$ ipython --no-banner

In [1]: import numpy as np

In [2]: np.set_printoptions(precision=2, suppress=True, linewidth=160, legacy="1.25")

In [3]: mat = np.array([[0.0, 0.0, 0.0, 0.0],
   ...:     [0.0, 4.0, 9.0, 4.0],
   ...:     [0.0, 6.0, 5.0, 1.0],
   ...:     [0.0, 6.0, 8.0, 9.0]])

In [4]: mat
Out[4]: 
array([[0., 0., 0., 0.],
       [0., 4., 9., 4.],
       [0., 6., 5., 1.],
       [0., 6., 8., 9.]])

In [5]: A2 = np.array([[0, 3, 2], [0, 4, -2]])

In [6]: basis = np.kron(A2, mat)

In [7]: basis.shape
Out[7]: (8, 12)

In [8]: hat = np.triu(np.array([[0, 2, 0, -2], [2, 1, 0, 0], [-1, 2, 0, 1], [-2, 1, -1, -1]]), 1) + np.eye(4)

In [9]: A2 = hat @ mat @ np.linalg.inv(hat)

In [10]: np.linalg.matrix_rank(A2)
Out[10]: 3

In [11]: round(np.linalg.det(A2), 2)
Out[11]: 0.0

In [12]: np.allclose(mat @ mat.T, mat.T @ mat)
Out[12]: False

In [13]: assert mat == mat.T
ValueError: The truth value of an array with more than one element is ambiguous. Use a.any() or a.all()


In [14]: (mat + mat.T) / 2
Out[14]: 
array([[0. , 0. , 0. , 0. ],
       [0. , 4. , 7.5, 5. ],
       [0. , 7.5, 5. , 4.5],
       [0. , 5. , 4.5, 9. ]])

In [15]: np.linalg.determinant(mat)
AttributeError: module 'numpy.linalg' has no attribute 'determinant'


In [16]: np.sort(np.abs(np.linalg.eigvals(mat)))
Out[16]: array([ 0.  ,  2.85,  4.57, 16.28])

In [17]: mat.inv()
AttributeError: 'numpy.ndarray' object has no attribute 'inv'


In [18]: np.trace(mat)
Out[18]: 18.0

In [19]: rng = np.random.default_rng(5)

In [20]: labels = rng.permutation(4)

In [21]: print(labels)
[3 1 2 0]

In [22]: A2 = mat[labels][:, labels]

In [23]: print(A2)
[[9. 6. 8. 0.]
 [4. 4. 9. 0.]
 [1. 6. 5. 0.]
 [0. 0. 0. 0.]]

In [24]: np.allclose(A2, mat)
Out[24]: False

In [25]: np.sort(np.abs(np.linalg.eigvals(A2)))
Out[25]: array([ 0.  ,  2.85,  4.57, 16.28])

In [26]: np.trace(A2)
Out[26]: 18.0

In [27]: A2 @ np.linalg.pinv(A2) @ A2
Out[27]: 
array([[9., 6., 8., 0.],
       [4., 4., 9., 0.],
       [1., 6., 5., 0.],
       [0., 0., 0., 0.]])

In [28]: np.linalg.inv(A2)
LinAlgError: Singular matrix


In [29]: A = np.array([[6.0, 1.0, 1.0], [1.0, 6.0, 1.0], [1.0, 1.0, 6.0]])

In [30]: np.allclose(A, A.T)
Out[30]: True

In [31]: round(float(np.linalg.det(A)), 2)
Out[31]: 200.0

In [32]: labels = rng.permutation(3)

In [33]: A2 = A[:, labels] * rng.choice([-1, 1], 3)

In [34]: A2
Out[34]: 
array([[ 1.,  6., -1.],
       [ 1.,  1., -6.],
       [ 6.,  1., -1.]])

In [35]: left, _, Vt = np.linalg.svd(A.T @ A2)

In [36]: np.round(np.linalg.lstsq(A, A2)[0], 2) + 0
Out[36]: 
array([[ 0.,  1.,  0.],
       [ 0.,  0., -1.],
       [ 1.,  0.,  0.]])

In [37]: A2 = A[0, 0] * A[1:] - np.outer(A[1:, 0], A[0])

In [38]: A2
Out[38]: 
array([[ 0., 35.,  5.],
       [ 0.,  5., 35.]])

In [39]: np.linalg.matrix_rank(A2), np.linalg.matrix_rank(A)
Out[39]: (2, 3)

In [40]: q, R = np.linalg.qr(A)

In [41]: q @ R
Out[41]: 
array([[6., 1., 1.],
       [1., 6., 1.],
       [1., 1., 6.]])

In [42]: print(np.allclose(R.T @ R, A.T @ A))
True

In [43]: round(float(np.trace(q @ q.T)), 2)
Out[43]: 3.0

In [44]: np.abs(np.diag(R))
Out[44]: array([6.16, 5.79, 5.6 ])

In [45]: print(round(float(abs(R[0, 0])), 2), np.round(np.linalg.norm(A[:, 0]), 2))
6.16 6.16

In [46]: print(q)
[[-0.97  0.18 -0.14]
 [-0.16 -0.98 -0.14]
 [-0.16 -0.11  0.98]]

In [47]: R
Out[47]: 
array([[-6.16, -2.11, -2.11],
       [ 0.  , -5.79, -1.48],
       [ 0.  ,  0.  ,  5.6 ]])

In [48]: np.round(q.T @ q, 2) + 0
Out[48]: 
array([[1., 0., 0.],
       [0., 1., 0.],
       [0., 0., 1.]])

In [49]: print(round(np.linalg.det(A[::-1]), 2))
-200.0

In [50]: print(np.linalg.eigvals(A))
[5. 8. 5.]

In [51]: np.einsum("ij,ji->", A, A)
Out[51]: 114.0

In [52]: np.poly(A)
Out[52]: array([   1.,  -18.,  105., -200.])

In [53]: np.einsum("ii->", A)
Out[53]: 18.0

In [54]: F = np.load("sample18.npy")

In [55]: F
Out[55]: 
array([[ 1,  1, -1, -1,  1,  1, -1, -1],
       [ 1, -1,  1, -1,  1, -1,  1, -1],
       [ 1,  1,  1,  1,  1,  1,  1,  1]])

In [56]: print(round(np.linalg.norm(F, "nuc"), 2))
8.49

In [57]: np.round(np.linalg.norm(F[2], 1), 2), np.round(np.linalg.norm(F[2], np.inf), 2)
Out[57]: (8.0, 1.0)

In [58]: w, V = np.linalg.eigvalsh(A)
ValueError: too many values to unpack (expected 2)


In [59]: w, V = np.linalg.eigh(A)

In [60]: V @ np.diag(w) @ V.T
Out[60]: 
array([[6., 1., 1.],
       [1., 6., 1.],
       [1., 1., 6.]])

In [61]: np.abs(V[:, -1])
Out[61]: array([0.58, 0.58, 0.58])

In [62]: print(np.linalg.svd(A, compute_uv=False))
[8. 5. 5.]

In [63]: round(w.sum(), 2), np.trace(A)
Out[63]: (18.0, 18.0)

In [64]: w
Out[64]: array([5., 5., 8.])

In [65]: left, sigma, Vt = np.linalg.svd(F, full_matrices=False)

In [66]: print(np.round(left.T @ F @ Vt.T, 2) + 0)
[[2.83 0.   0.  ]
 [0.   2.83 0.  ]
 [0.   0.   2.83]]

In [67]: np.allclose(left * sigma @ Vt, F)
Out[67]: True

In [68]: round(np.linalg.norm(F), 2)
Out[68]: 4.9

In [69]: print(np.count_nonzero(F))
24

In [70]: print(F - F[0])
[[ 0  0  0  0  0  0  0  0]
 [ 0 -2  2  0  0 -2  2  0]
 [ 0  0  2  2  0  0  2  2]]

In [71]: F.sum(axis=0)
Out[71]: array([ 3,  1,  1, -1,  3,  1,  1, -1])

In [72]: np.linalg.rank(F)
AttributeError: module 'numpy.linalg' has no attribute 'rank'


In [73]: np.abs(F).max()
Out[73]: 1

In [74]: F.shape
Out[74]: (3, 8)

In [75]: np.unravel_index(np.abs(F).argmax(), F.shape)
Out[75]: (0, 0)

In [76]: np.linalg.svd(F, compute_uv=False)
Out[76]: array([2.83, 2.83, 2.83])

In [77]: np.linalg.matrix_rank(F)
Out[77]: 3

In [78]: A2 = F + rng.integers(-2, 3, (3, 1)) @ rng.integers(-2, 3, (1, 8))

In [79]: A2
Out[79]: 
array([[-1,  1, -1, -5, -3, -3, -5, -5],
       [ 3, -1,  1,  3,  5,  3,  5,  3],
       [ 2,  1,  1,  3,  3,  3,  3,  3]])

In [80]: np.round(np.linalg.svd(A2 - F, compute_uv=False), 2) + 0
Out[80]: array([13.75,  0.  ,  0.  ])

In [81]: np.abs(A2 - F).sum(axis=1)
Out[81]: array([22, 22, 11])

In [82]: np.linalg.matrix_rank(A2 - F, tol=1e-8)
Out[82]: 1

In [83]: data = np.array([[2, 1, 2, 1], [1, 2, 1, 2], [2, 1, 2, 1], [1, 2, 1, 2]])

In [84]: hat = np.triu(np.array([[2, 1, 2, 1], [1, 1, 2, 0], [0, 0, 0, 2], [1, 2, 1, 1]]), 1) + np.eye(4)

In [85]: A2 = hat @ data @ np.linalg.inv(hat)

In [86]: np.linalg.matrix_rank(A2)
Out[86]: 2

In [87]: np.trace(A2), np.trace(data)
Out[87]: (8.0, 8)
